$ python3 -q
>>> import numpy as np
>>> from numpy import linalg as LA
>>> np.set_printoptions(precision=1, suppress=True, linewidth=120, sign=" ")
>>> m1 = np.array([[1.0, 0.2, 0.0], [0.2, 1.0, 0.2], [0.0, 0.2, 1.0]])
>>> m1
array([[ 1. ,  0.2,  0. ],
       [ 0.2,  1. ,  0.2],
       [ 0. ,  0.2,  1. ]])
>>> f, r1 = m1[0], m1[1]
>>> print(f @ r1)
0.4
>>> pr = (f @ r1) / (f @ f) * f
>>> np.round(np.outer(f, r1), 1) + 0
array([[ 0.2,  1. ,  0.2],
       [ 0. ,  0.2,  0. ],
       [ 0. ,  0. ,  0. ]])
>>> np.round(LA.norm(f + r1) ** 2 + LA.norm(f - r1) ** 2, 1)
np.float64(4.2)
>>> LA.matrix_rank(np.outer(f, r1))
np.int64(1)
>>> ev, vecs = LA.eig(m1)
>>> np.sort(LA.eigvals(LA.inv(m1)))
array([ 0.8,  1. ,  1.4])
>>> np.sort(LA.eigvals(m1.T))
array([ 0.7,  1. ,  1.3])
>>> print(np.round(m1 @ vecs[:, 0] - ev[0] * vecs[:, 0], 1) + 0)
[ 0.  0.  0.]
>>> ev
array([ 0.7,  1. ,  1.3])
>>> W0 = np.load("w.npy")
>>> W0
array([[-2.1,  4.1,  0.9],
       [-1.9,  4.1,  1. ],
       [-2.2,  4. ,  0.9],
       [-2. ,  3.9,  1. ],
       [-1.9,  3.9,  1. ],
       [-2. ,  4. ,  1. ],
       [ 3. ,  4. , -2.1],
       [ 2.8,  3.9, -2.1],
       [ 3. ,  4.1, -2.1],
       [ 2.7,  4.1, -2. ],
       [ 2.9,  3.8, -1.9],
       [ 3.2,  4. , -2.1],
       [ 1.1, -4.2,  0. ],
       [ 0.9, -4. , -0.1],
       [ 1. , -4. ,  0. ],
       [ 1. , -4.1,  0. ],
       [ 0.8, -3.9,  0. ],
       [ 1. , -3.9,  0.3]])
>>> print(LA.matrix_rank(W0, rtol=0.1))
2
>>> feats = np.load("run5.npy")
>>> feats
array([[ 3,  0,  0,  0,  0,  0],
       [ 1,  1,  0,  0,  0,  0],
       [ 0,  3,  0,  0,  0,  0],
       [ 0,  0,  3,  0,  0,  0],
       [ 0,  0,  1,  1,  0,  0],
       [ 0,  0,  0,  3,  0,  0],
       [ 0,  0,  0,  0,  3,  0],
       [ 0,  0,  0,  0,  1,  1],
       [ 0,  0,  0,  0,  0,  3]])
>>> feats.ravel(order="F")
array([ 3,  1,  0,  0,  0,  0,  0,  0,  0,  0,  1,  3,  0,  0,  0,  0,  0,  0,  0,  0,  0,  3,  1,  0,  0,  0,  0,  0,
        0,  0,  0,  1,  3,  0,  0,  0,  0,  0,  0,  0,  0,  0,  3,  1,  0,  0,  0,  0,  0,  0,  0,  0,  1,  3])
>>> print(feats.reshape(2, -1))
[[ 3  0  0  0  0  0  1  1  0  0  0  0  0  3  0  0  0  0  0  0  3  0  0  0  0  0  1]
 [ 1  0  0  0  0  0  3  0  0  0  0  0  0  3  0  0  0  0  0  1  1  0  0  0  0  0  3]]
>>> t3 = feats.reshape(9, 2, -1)
>>> t3.sum(axis=1)
array([[ 3,  0,  0],
       [ 1,  1,  0],
       [ 0,  3,  0],
       [ 0,  0,  3],
       [ 1,  0,  1],
       [ 3,  0,  0],
       [ 0,  3,  0],
       [ 0,  1,  1],
       [ 0,  0,  3]])
>>> np.einsum("ihd,jhd->hij", t3, t3).shape
(2, 9, 9)
>>> np.einsum("ihd,ihd->ih", t3, t3)
array([[ 9,  0],
       [ 2,  0],
       [ 9,  0],
       [ 9,  0],
       [ 1,  1],
       [ 0,  9],
       [ 0,  9],
       [ 0,  2],
       [ 0,  9]])
>>> np.swapaxes(t3, 1, 2)[5]
array([[ 0,  3],
       [ 0,  0],
       [ 0,  0]])
>>> t3.shape
(9, 2, 3)
>>> other = np.c_[feats[:, :4] @ np.array([[3, 0, 1, -1], [-3, 2, 2, 1], [1, 0, 0, -1], [3, 3, -3, 2]]), np.array([2, 1, 0, 2, 1, 3, 3, 0, 1])]
>>> other
array([[ 9,  0,  3, -3,  2],
       [ 0,  2,  3,  0,  1],
       [-9,  6,  6,  3,  0],
       [ 3,  0,  0, -3,  2],
       [ 4,  3, -3,  1,  1],
       [ 9,  9, -9,  6,  3],
       [ 0,  0,  0,  0,  3],
       [ 0,  0,  0,  0,  0],
       [ 0,  0,  0,  0,  1]])
>>> LA.norm(LA.qr(feats)[0].T @ other, axis=0) ** 2 / ((other ** 2).sum(axis=0) + 1e-12)
array([ 1. ,  1. ,  1. ,  1. ,  0.9])
>>> print(LA.matrix_rank(np.c_[feats, other]))
7
>>> data = np.loadtxt("a.csv", delimiter=",")
>>> data
array([[ 0.4,  0.5],
       [ 0.5,  0.6]])
>>> q, vecs = LA.qr(feats[:, :5])[0], LA.qr(feats[:, 5:])[0]
>>> sigma = LA.svd(q.T @ vecs, compute_uv=False)
>>> print((sigma > 0.9).sum())
0
>>> ev, vecs = LA.eigh(data)
>>> np.round(LA.svd(data, compute_uv=False), 1) + 0
array([ 1.,  0.])
>>> np.abs(vecs[:, -1])
array([ 0.7,  0.7])
>>> np.round(LA.eigvalsh(data @ data), 1) + 0
array([ 0.,  1.])
>>> np.unique(ev.round(6) + 0, return_counts=True)[1]
array([ 1,  1])
>>> LA.eigvalsh(data + 3 * np.eye(2))
array([ 3.,  4.])
>>> np.round(vecs.T @ data @ vecs, 1) + 0
array([[ 0.,  0.],
       [ 0.,  1.]])
>>> vecs @ np.diag(ev) @ vecs.T
array([[ 0.4,  0.5],
       [ 0.5,  0.6]])
>>> other = np.array([[0, 0, 1], [2, 2, 2], [2, 2, 1]])
>>> cent = np.array([[7]])
>>> X = np.block([[other, np.zeros((3, 1))], [np.zeros((1, 3)), cent]])
>>> print(X)
[[ 0.  0.  1.  0.]
 [ 2.  2.  2.  0.]
 [ 2.  2.  1.  0.]
 [ 0.  0.  0.  7.]]
>>> rk = LA.matrix_rank(X)
>>> print(rk)
3
>>> null = LA.svd(X)[2][rk:].T
>>> print([int(LA.matrix_rank(X[:, :j + 1])) for j in range(4)])
[1, 1, 2, 3]
>>> np.round(null @ null.T, 1) + 0
array([[ 0.5, -0.5,  0. ,  0. ],
       [-0.5,  0.5,  0. ,  0. ],
       [ 0. ,  0. ,  0. ,  0. ],
       [ 0. ,  0. ,  0. ,  0. ]])
>>> [int(LA.matrix_rank(X[:i])) for i in range(1, len(X) + 1)]
[1, 2, 2, 3]
>>> print(np.round(X @ null, 1) + 0)
[[ 0.]
 [ 0.]
 [ 0.]
 [ 0.]]
>>> print(null.shape)
(4, 1)
>>> LA.matrix_rank(X.T @ X), LA.matrix_rank(X @ X.T)
(np.int64(3), np.int64(3))
>>> print(np.argsort(-LA.norm(X, axis=0).round(6), kind="stable")[:3])
[ 3  0  1]
>>> [round(float(x), 1) for x in LA.svd(X, compute_uv=False)[:3]]
[7.0, 4.6, 1.1]
>>> f, r1 = X[0], X[2]
>>> print(f @ f)
1.0
>>> f @ r1
np.float64(1.0)
>>> pr = (f @ r1) / (f @ f) * f
>>> np.outer(f, r1)
array([[ 0.,  0.,  0.,  0.],
       [ 0.,  0.,  0.,  0.],
       [ 2.,  2.,  1.,  0.],
       [ 0.,  0.,  0.,  0.]])
>>> Xs = W0 - W0.mean(axis=0)
>>> Uu, sigma, Vt = LA.svd(Xs, full_matrices=False)
>>> print(np.abs(Uu[:, 0]).argmax())
12
>>> np.searchsorted(np.cumsum(sigma ** 2) / (sigma ** 2).sum(), 0.9) + 1
np.int64(2)
>>> np.round(Xs.mean(axis=0), 1) + 0
array([ 0.,  0.,  0.])
>>> np.abs(Vt[0]).argmax()
np.int64(1)
>>> round((sigma ** 2).sum() ** 2 / (sigma ** 4).sum(), 1)
np.float64(1.7)
>>> np.round(sigma ** 2 / (sigma ** 2).sum(), 1) + 0
array([ 0.7,  0.3,  0. ])
>>> print((np.sign(Uu[:, 0]) == np.sign(Uu[0, 0])).astype(int))
[ 1  1  1  1  1  1  1  1  1  1  1  1  0  0  0  0  0  0]
>>> LA.matrix_rank(Xs)
np.int64(3)
>>> M = np.loadtxt("block18.csv", delimiter=",")
>>> print(M)
[[-4. -2.  2.  0.]
 [ 6.  3. -3.  0.]]
>>> W1 = np.array([[3, 3], [1, 0], [3, 1], [0, 3]])
>>> coef = np.array([-4, -1])
>>> act = np.maximum(M @ W1 + coef, 0)
>>> (act > 0).astype(int)
array([[ 0,  0],
       [ 1,  1]])
>>> LA.matrix_rank(act)
np.int64(1)
>>> act
array([[  0.,   0.],
       [  8.,  14.]])
>>> cent = np.array([[-8, -4, -3], [3, -9, -2]])
>>> act @ cent
array([[   0.,    0.,    0.],
       [ -22., -158.,  -52.]])
